% python3 -q
>>> import numpy as np
>>> np.set_printoptions(precision=3, suppress=True, linewidth=200)
>>> rng = np.random.default_rng(51)
>>> t = rng.uniform(0, 2 * np.pi, 23)
>>> Q, _ = np.linalg.qr(np.array([[-0.5, 2.3], [1.0, -0.2], [-1.0, 0.3]]))
>>> M = 20 * np.c_[np.cos(t), np.sin(t)] @ Q.T
>>> M
array([[  0.432,  14.31 , -13.965],
       [-15.301,  -9.552,   8.639],
       [-18.631,  -5.607,   4.633],
       [-19.708,  -2.839,   1.879],
       [ 16.856,   8.072,  -7.122],
       [-19.819,  -2.317,   1.363],
       [ 15.415,   9.457,  -8.541],
       [ 19.458,   3.718,  -2.749],
       [ -3.016, -14.208,  13.748],
       [  5.691, -13.582,  13.532],
       [  4.562,  14.03 , -13.504],
       [ 16.527,   8.422,  -7.479],
       [-19.295,   3.299,  -4.101],
       [ 18.887,   5.114,  -4.139],
       [ -5.32 , -13.909,  13.351],
       [ -5.64 ,  13.594, -13.542],
       [-19.892,  -1.863,   0.916],
       [ -4.411, -14.051,  13.532],
       [  0.326,  14.309, -13.969],
       [ 14.938,  -9.166,   9.636],
       [ 19.366,   3.986,  -3.015],
       [ 16.801,  -7.368,   7.965],
       [-19.495,  -3.603,   2.635]])
>>> lab = M[:, 2] > np.median(M[:, 2])
>>> u = M[lab].mean(axis=0) - M[~lab].mean(axis=0)
>>> ((M - M.mean(axis=0)) @ u > 0).astype(int)
array([0, 1, 1, 1, 0, 1, 0, 0, 1, 1, 0, 0, 1, 0, 1, 0, 1, 1, 0, 1, 0, 1, 1])
>>> round(float((((M - M.mean(axis=0)) @ u > 0) == lab).mean()), 3)
0.913
>>> D = np.linalg.norm(M[:, None] - M[None], axis=-1)
>>> np.linalg.matrix_rank(D ** 2)
np.int64(3)
>>> D.shape
(23, 23)
>>> np.flatnonzero(D[3] < D.mean() / 2)
array([ 1,  2,  3,  5, 12, 16, 22])
>>> np.linalg.norm(M, axis=1)
array([20., 20., 20., 20., 20., 20., 20., 20., 20., 20., 20., 20., 20., 20., 20., 20., 20., 20., 20., 20., 20., 20., 20.])
>>> basis = M[[16, 6]].astype(float)
>>> for _ in range(4):
...     lab = np.linalg.norm(M[:, None] - basis, axis=-1).argmin(axis=1)
...     basis = np.array([M[lab == j].mean(axis=0) for j in range(2)])
... 
>>> lab
array([1, 0, 0, 0, 1, 0, 1, 1, 0, 0, 1, 1, 0, 1, 0, 1, 0, 0, 1, 1, 1, 1, 0])
>>> basis[1] - basis[0]
array([ 24.148,  13.652, -12.244])
>>> np.bincount(lab)
array([11, 12])
>>> gram = M.T @ M
>>> (M @ M.T).shape
(23, 23)
>>> np.diag(gram)
array([5063.257, 2151.564, 1985.179])
>>> np.linalg.matrix_rank(gram)
np.int64(2)
>>> np.round(np.trace(gram), 3), round((M ** 2).sum(), 3)
(np.float64(9200.0), np.float64(9200.0))
>>> np.round(np.linalg.svd(M, compute_uv=False) ** 2, 3) + 0
array([5796.848, 3403.152,    0.   ])
>>> gram
array([[ 5063.257,   902.26 ,  -651.606],
       [  902.26 ,  2151.564, -2061.653],
       [ -651.606, -2061.653,  1985.179]])
>>> np.round(np.linalg.eigvals(gram), 3) + 0
array([5796.848, 3403.152,    0.   ])
>>> round(float(np.linalg.det(gram.T)), 3)
-0.0
>>> arr = np.tanh(np.array([[0.0],
...     [-0.6],
...     [0.1],
...     [0.8],
...     [-0.3],
...     [1.8],
...     [0.3],
...     [0.4],
...     [1.7],
...     [-0.6],
...     [0.8],
...     [0.9],
...     [1.2],
...     [-0.3],
...     [0.1],
...     [1.0]]) @ np.array([[-0.8, -1.0, -0.8]]))
>>> arr
array([[ 0.   ,  0.   ,  0.   ],
       [ 0.446,  0.537,  0.446],
       [-0.08 , -0.1  , -0.08 ],
       [-0.565, -0.664, -0.565],
       [ 0.235,  0.291,  0.235],
       [-0.894, -0.947, -0.894],
       [-0.235, -0.291, -0.235],
       [-0.31 , -0.38 , -0.31 ],
       [-0.876, -0.935, -0.876],
       [ 0.446,  0.537,  0.446],
       [-0.565, -0.664, -0.565],
       [-0.617, -0.716, -0.617],
       [-0.744, -0.834, -0.744],
       [ 0.235,  0.291,  0.235],
       [-0.08 , -0.1  , -0.08 ],
       [-0.664, -0.762, -0.664]])
>>> cen = arr - arr.mean(axis=0)
>>> vecs = np.linalg.svd(cen)[2][:2]
>>> out = cen - cen @ vecs.T @ vecs
>>> np.diag(vecs.T @ vecs)
array([0.5, 1. , 0.5])
>>> np.linalg.norm(out, axis=1).round(6).argmax()
np.int64(0)
>>> np.round(np.linalg.norm(out) / np.linalg.norm(cen), 3)
np.float64(0.0)
